>>> import numpy as np
>>> from numpy import linalg as LA
>>> np.set_printoptions(precision=2, suppress=True, linewidth=120)
>>> W0 = np.load("out2.npy")
>>> W0
array([[ 18,   3,  -1,  -2],
       [ -1, -19,  -3,  -3],
       [ -2,  -3,  -9,  -2],
       [ -2,   2,  -3,  -3]])
>>> rng = np.random.default_rng(38)
>>> labels = rng.permutation(4)
>>> labels
array([3, 0, 1, 2])
>>> A2 = W0[labels][:, labels]
>>> np.sort(np.abs(LA.eigvals(A2)))
array([ 2.64,  9.12, 18.19, 19.44])
>>> print(np.trace(A2))
-13
>>> A2
array([[ -3,  -2,   2,  -3],
       [ -2,  18,   3,  -1],
       [ -3,  -1, -19,  -3],
       [ -2,  -2,  -3,  -9]])
>>> np.diag(A2)
array([ -3,  18, -19,  -9])
>>> A2 = W0 + rng.integers(-2, 3, (4, 3)) @ rng.integers(-2, 3, (3, 4))
>>> A2
array([[ 16,   2,   2,  -1],
       [  3, -22,  -7,  -5],
       [  2,  -5,  -7,   4],
       [ -4,   6,  -6,  -7]])
>>> print(LA.matrix_rank(A2 - W0, tol=1e-8))
3
>>> np.abs(A2 - W0).sum(axis=1)
array([ 7, 13, 14, 13])
>>> m1 = np.load("run17.npy")
>>> m1
array([[ 3, -5,  1,  6],
       [ 0, -7,  9, -6],
       [ 0,  0, -7,  3],
       [ 0,  0,  0,  4]])
>>> # triangular
>>> r0 = np.array([3, -3, -4, 3])
>>> A2 = m1 + np.outer(r0, np.eye(4)[1])
>>> A2
array([[  3.,  -2.,   1.,   6.],
       [  0., -10.,   9.,  -6.],
       [  0.,  -4.,  -7.,   3.],
       [  0.,   3.,   0.,   4.]])
>>> round(LA.det(A2) / LA.det(m1), 2), np.round(1 + LA.solve(m1, r0)[1], 2)
(np.float64(1.93), np.float64(1.93))
>>> x = np.array([-2, -1, 1, -2])
>>> print(A2 * x)
[[ -6.   2.   1. -12.]
 [ -0.  10.   9.  12.]
 [ -0.   4.  -7.  -6.]
 [ -0.  -3.   0.  -8.]]
>>> A2 @ np.ones(4)
array([ 8., -7., -8.,  7.])
>>> np.einsum("ij,j->i", A2, x)
array([-15.,  31.,  -9., -11.])
>>> print((A2 @ x).argmax())
1
>>> proj = np.triu(np.array([[1, 0, 1, 0], [2, 2, 2, 0], [1, 2, 2, 1], [2, 1, 2, 2]]), 1) + np.eye(4)
>>> A2 = proj @ m1 @ LA.inv(proj)
>>> np.poly(A2)
array([   1.,    7.,  -37., -175.,  588.])
>>> Q, vecs = LA.qr(m1[:, :1])[0], LA.qr(m1[:, 1:])[0]
>>> sv = LA.svd(Q.T @ vecs, compute_uv=False)
>>> np.degrees(np.arccos(sv.clip(0, 1)))
array([23.94])
>>> (sv > 0.9).sum()
np.int64(1)
>>> print(np.round(LA.norm(Q @ Q.T - vecs @ vecs.T, 2), 2))
1.0
>>> K = np.load("layer1.npy")
>>> K
array([[ 0.33, -0.67,  0.67],
       [-0.67,  0.33,  0.67],
       [ 0.67,  0.67,  0.33]])
>>> proj = np.triu(np.array([[1, -3, -5], [1, -5, 4], [3, -3, 4]]), 1) + np.eye(3)
>>> A2 = proj @ K @ LA.inv(proj)
>>> A2
array([[ -1.  ,  -8.  ,  24.  ],
       [  2.  ,   9.  , -24.  ],
       [  0.67,   2.67,  -7.  ]])
